% ipython --no-banner

In [1]: import numpy as np

In [2]: import numpy.linalg as la

In [3]: np.set_printoptions(suppress=True, linewidth=160)

In [4]: J = np.loadtxt("out5.csv", delimiter=",")

In [5]: print(J.round(2))
[[-0.71 -0.71  0.    0.    0.    0.    0.    0.  ]
 [ 0.71 -0.71  0.    0.    0.    0.    0.    0.  ]
 [ 0.    0.    1.    0.    0.    0.    0.    0.  ]
 [ 0.    0.    0.    1.    0.    0.    0.    0.  ]
 [ 0.    0.    0.    0.    1.    0.    0.    0.  ]
 [ 0.    0.    0.    0.    0.    1.    0.    0.  ]
 [ 0.    0.    0.    0.    0.    0.    1.    0.  ]
 [ 0.    0.    0.    0.    0.    0.    0.    1.  ]]

In [6]: vec = np.array([1, -2, 1, 1, -2, 0, 0, -1])

In [7]: y = J @ vec

In [8]: print(y.round(2))
[ 0.71  2.12  1.    1.   -2.    0.    0.   -1.  ]

In [9]: print(np.round(la.solve(J, y), 2))
[ 1. -2.  1.  1. -2.  0.  0. -1.]

In [10]: print(np.round(la.solve(J, 3 * y), 2))
[ 3. -6.  3.  3. -6.  0.  0. -3.]

In [11]: print(np.round(la.solve(J.T, J[1]), 2))
[-0.  1.  0.  0.  0.  0.  0.  0.]

In [12]: r0 = np.array([3, 3, -3])

In [13]: feats = -1 * np.eye(3) + np.outer(r0, r0)

In [14]: print(feats)
[[ 8.  9. -9.]
 [ 9.  8. -9.]
 [-9. -9.  8.]]

In [15]: # symmetric

In [16]: rng = np.random.default_rng(633970)

In [17]: lab = rng.permutation(3)

In [18]: print(lab)
[0 1 2]

In [19]: out = feats[lab][:, lab]

In [20]: print(np.allclose(out, feats))
True

In [21]: print(out)
[[ 8.  9. -9.]
 [ 9.  8. -9.]
 [-9. -9.  8.]]

In [22]: print(round(float(la.det(out)), 2), round(float(la.det(feats[lab])), 2))
26.0 26.0

In [23]: print(np.trace(out))
24.0

In [24]: print(np.round(np.sort(np.abs(la.eigvals(out))), 2))
[ 1.  1. 26.]

In [25]: print(np.round(np.poly(feats), 2))
[  1. -24. -51. -26.]

In [26]: print(round(float(la.det(2 * feats)), 2), np.round(la.det(feats), 2))
208.0 26.0

In [27]: vec = np.array([1, -1, 1])

In [28]: y = feats @ vec

In [29]: print(y)
[-10.  -8.   8.]

In [30]: print(np.round(la.solve(feats, feats[:, 1]), 2) + 0)
[0. 1. 0.]

In [31]: print(np.round(la.solve(feats, -3 * y), 2))
[-3.  3. -3.]

In [32]: print(np.round(la.solve(feats.T, feats[2]), 2) + 0)
[0. 0. 1.]

In [33]: print(np.round(la.solve(feats, y), 2))
[ 1. -1.  1.]

In [34]: M = np.load("a.npy")

In [35]: print(M)
[[6. 1. 1. 1.]
 [1. 6. 1. 1.]
 [1. 1. 6. 1.]
 [1. 1. 1. 6.]]

In [36]: ev, evecs = la.eigh(M)

In [37]: vec = np.array([2, 2, -1, 0])

In [38]: print(np.abs(M).sum(axis=1).max(), round(np.abs(ev).max(), 2))
9.0 9.0

In [39]: print(np.round(evecs * np.sqrt(ev) @ evecs.T, 2))
[[2.43 0.19 0.19 0.19]
 [0.19 2.43 0.19 0.19]
 [0.19 0.19 2.43 0.19]
 [0.19 0.19 0.19 2.43]]

In [40]: print(vec @ M @ vec / (vec @ vec), round(ev[0], 2), np.round(ev[-1], 2))
6.0 5.0 9.0

In [41]: print(np.round(la.eigvalsh(M[1:, 1:]), 2))
[5. 5. 8.]

In [42]: print(vec @ M @ vec)
54.0

In [43]: print((np.sign(evecs[:, -1].round(6)) == np.sign(evecs[0, -1].round(6))).astype(int))
[1 1 1 1]

In [44]: print(np.round(evecs * np.maximum(ev, 0) @ evecs.T, 2))
[[6. 1. 1. 1.]
 [1. 6. 1. 1.]
 [1. 1. 6. 1.]
 [1. 1. 1. 6.]]

In [45]: L = la.cholesky(M)

In [46]: print(np.round(M / np.sqrt(np.outer(np.diag(M), np.diag(M))), 2))
[[1.   0.17 0.17 0.17]
 [0.17 1.   0.17 0.17]
 [0.17 0.17 1.   0.17]
 [0.17 0.17 0.17 1.  ]]

In [47]: print(la.eigvalsh(M).min() > 0)
True

In [48]: print(np.round(np.diag(L) ** 2, 2))
[6.   5.83 5.71 5.62]

In [49]: print(round(float(np.prod(np.diag(L)) ** 2), 2), round(la.det(M), 2))
1125.0 1125.0

In [50]: arr = rng.normal(size=(20, 4))

In [51]: arr = 20 * arr / la.norm(arr, axis=1, keepdims=True)

In [52]: print(arr.round(2))
[[ -9.48  13.81  -4.03 -10.16]
 [ -1.02 -18.05   1.07  -8.49]
 [  9.29  -3.94 -13.13 -11.21]
 [ -1.88  -7.18   0.26 -18.57]
 [  7.8   11.23  -2.92  14.3 ]
 [ -2.64 -15.14  12.68  -1.74]
 [  0.69  11.16  16.57  -0.69]
 [ -2.66  12.75  14.43   4.7 ]
 [ -5.38  -7.64 -17.19  -4.15]
 [-10.82  -6.72 -14.39  -5.54]
 [-17.44   2.01  -4.86  -8.26]
 [ -0.72  -4.4  -19.21  -3.34]
 [  7.64 -12.46  11.25  -7.73]
 [ -7.62  10.88   7.32  13.04]
 [ -1.16  11.23 -13.79  -9.08]
 [ 10.5  -12.5   11.35  -2.19]
 [  3.78 -17.42  -8.22  -3.84]
 [ 14.32  11.44  -3.2    7.35]
 [ -2.43   1.66  11.    16.44]
 [  6.26 -10.81   5.68 -14.55]]

In [53]: cent = arr[[4, 10]].astype(float)

In [54]: for _ in range(5):
    ...:     lab = la.norm(arr[:, None] - cent, axis=-1).argmin(axis=1)
    ...:     cent = np.array([arr[lab == j].mean(axis=0) for j in range(2)])
    ...: 

In [55]: print(lab)
[1 1 1 1 0 1 0 0 1 1 1 1 1 0 1 1 1 0 0 1]

In [56]: print(np.bincount(lab))
[ 6 14]

In [57]: print(np.abs(cent[1] - cent[0]).argmax())
3

In [58]: ev, evecs = la.eigh(feats)

In [59]: vec = np.array([-7, 3, 1])

In [60]: print(np.round(evecs * np.maximum(ev, 0) @ evecs.T, 2))
[[ 8.67  8.67 -8.67]
 [ 8.67  8.67 -8.67]
 [-8.67 -8.67  8.67]]

In [61]: dist = la.norm(arr[:, None] - arr[None], axis=-1)

In [62]: print(dist.shape)
(20, 20)

In [63]: print(np.round(la.norm(arr, axis=1), 2))
[20. 20. 20. 20. 20. 20. 20. 20. 20. 20. 20. 20. 20. 20. 20. 20. 20. 20. 20. 20.]

In [64]: G = arr.T @ arr

In [65]: print(np.round(np.diag(G), 2))
[1199.15 2462.49 2467.35 1871.  ]

In [66]: print(np.allclose(G, G.T))
True

In [67]: print(la.matrix_rank(G))
4

In [68]: print(np.round(la.eigvalsh(G)[::-1], 2))
[3463.03 2453.27 1214.04  869.66]

In [69]: lab = arr[:, 3] > np.median(arr[:, 3])

In [70]: r0 = arr[lab].mean(axis=0) - arr[~lab].mean(axis=0)

In [71]: print(((arr - arr.mean(axis=0)) @ r0 > 0).astype(int))
[0 0 0 0 1 1 1 1 0 0 0 0 1 1 0 1 0 1 1 0]

In [72]: print(r0.round(2))
[ 4.5   4.94  8.89 14.18]

In [73]: F = np.load("data.npy")

In [74]: print(F.round(2) + 0)
[[ 2.9   0.03  0.08  0.28  0.05 -0.02  0.04]
 [ 0.03  2.79 -0.34  0.    0.2   0.01 -0.1 ]
 [ 0.08 -0.34  1.89 -0.22  0.26 -0.38  0.9 ]
 [ 0.28  0.   -0.22  2.17 -0.25 -0.02  0.15]
 [ 0.05  0.2   0.26 -0.25  2.72 -0.02  0.16]
 [-0.02  0.01 -0.38 -0.02 -0.02  2.69  0.81]
 [ 0.04 -0.1   0.9   0.15  0.16  0.81  0.84]]

In [75]: print(round(np.trace(la.pinv(F) @ F), 2))
6.0

In [76]: print(np.allclose(F[:-1].T @ la.lstsq(F[:-1].T, F[-1])[0], F[-1]))
True

In [77]: print(np.abs(np.diag(la.qr(F)[1])) > 1e-9)
[ True  True  True  True  True  True False]

In [78]: out = F / np.sqrt((F ** 2).mean(axis=1, keepdims=True))

In [79]: print(la.matrix_rank(F - F.mean(axis=1, keepdims=True)))
6

In [80]: print(np.round(la.norm(out, axis=1), 2))
[2.65 2.65 2.65 2.65 2.65 2.65 2.65]

In [81]: print(la.matrix_rank(out) == la.matrix_rank(F))
True

In [82]: U, sig, Vh = la.svd(F)

In [83]: evecs = Vh[:(sig > 1e-8).sum()]

In [84]: vec = F[0] + 5 * F[4] + rng.integers(2) * np.eye(7)[4]

In [85]: print(vec.round(2))
[ 3.17  1.05  1.39 -0.96 13.67 -0.13  0.85]

In [86]: print(np.allclose(evecs.T @ evecs @ vec, vec))
True

In [87]: print(np.round(la.norm(vec - evecs.T @ evecs @ vec), 2))
0.0

In [88]: print(la.matrix_rank(np.vstack([F, vec])))
6

In [89]: A = np.load("sample2.npy")

In [90]: print(A.round(2))
[[0.29 0.14 0.21 0.14 0.21]
 [0.3  0.2  0.2  0.1  0.2 ]
 [0.25 0.17 0.25 0.17 0.17]
 [0.11 0.22 0.22 0.44 0.  ]
 [0.15 0.23 0.15 0.23 0.23]]

In [91]: vec = np.array([2, 1, 3, -2, 1])

In [92]: y = A @ vec

In [93]: print(y.round(2))
[1.29 1.4  1.25 0.22 0.77]

In [94]: print(np.round(la.solve(A, y + A[:, 4]), 2))
[ 2.  1.  3. -2.  2.]

In [95]: print(np.round(la.solve(A.T, A[4]), 2) + 0)
[0. 0. 0. 0. 1.]

In [96]: q, _ = la.qr(np.array([[-0.4, 1.4, -1.2, 1.2, -1.2, 1.2],
    ...:     [0.3, -2.1, 1.2, -1.7, 0.5, -0.3],
    ...:     [-0.2, 2.3, -0.7, -0.1, 0.0, 0.2],
    ...:     [-0.6, 1.0, -0.3, -0.4, 0.8, 1.1],
    ...:     [1.0, 0.7, -1.2, -1.5, 0.6, -0.2],
    ...:     [0.5, 0.2, 0.3, -0.4, -2.3, -0.2]]))

In [97]: W0 = 2 * q

In [98]: print(W0.round(2))
[[-0.58  0.63  1.04  0.3  -1.28 -0.66]
 [ 0.44 -1.08 -0.24 -1.1  -0.68 -0.96]
 [-0.29  1.24 -0.97 -0.44  0.39 -1.05]
 [-0.87  0.31 -0.07 -1.34 -0.39  1.09]
 [ 1.45  0.84  0.81 -0.69  0.16  0.19]
 [ 0.73  0.33 -1.12  0.49 -1.25  0.56]]

In [99]: r0 = np.array([0, 2, 0, 0, 1, 1])

In [100]: out = W0 + np.outer(r0, np.eye(6)[4])

In [101]: print(la.matrix_rank(la.inv(out) - la.inv(W0), tol=1e-8))
1

In [102]: print(out.round(2))
[[-0.58  0.63  1.04  0.3  -1.28 -0.66]
 [ 0.44 -1.08 -0.24 -1.1   1.32 -0.96]
 [-0.29  1.24 -0.97 -0.44  0.39 -1.05]
 [-0.87  0.31 -0.07 -1.34 -0.39  1.09]
 [ 1.45  0.84  0.81 -0.69  1.16  0.19]
 [ 0.73  0.33 -1.12  0.49 -0.25  0.56]]

In [103]: print(la.matrix_rank(out - W0))
1

In [104]: vec = np.array([2, -5, -4, -3, 4])

In [105]: y = A @ vec

In [106]: coef, lr = np.zeros(5), 1 / la.norm(A, 2) ** 2

In [107]: for i in range(3):
     ...:     coef -= lr * A.T @ (A @ coef - y)
     ...:     if i % 1 == 0: print(i, round(la.norm(A @ coef - y), 2))
     ...: 
0 1.74
1 1.53
2 1.35

In [108]: print(coef.round(2))
[-0.69 -1.49 -1.43 -2.81 -0.14]

In [109]: vec = np.array([0, 1, 1, 1, 3, 0])

In [110]: print(np.round(W0 @ (2 * vec), 2))
[-3.76 -8.94  1.96 -4.54  2.89 -8.07]

In [111]: print(np.round(W0 * vec, 2))
[[-0.    0.63  1.04  0.3  -3.85 -0.  ]
 [ 0.   -1.08 -0.24 -1.1  -2.05 -0.  ]
 [-0.    1.24 -0.97 -0.44  1.16 -0.  ]
 [-0.    0.31 -0.07 -1.34 -1.17  0.  ]
 [ 0.    0.84  0.81 -0.69  0.48  0.  ]
 [ 0.    0.33 -1.12  0.49 -3.74  0.  ]]

In [112]: print(np.round(W0 @ vec, 2))
[-1.88 -4.47  0.98 -2.27  1.44 -4.04]

In [113]: print(np.round(W0 @ np.eye(6)[4], 2))
[-1.28 -0.68  0.39 -0.39  0.16 -1.25]
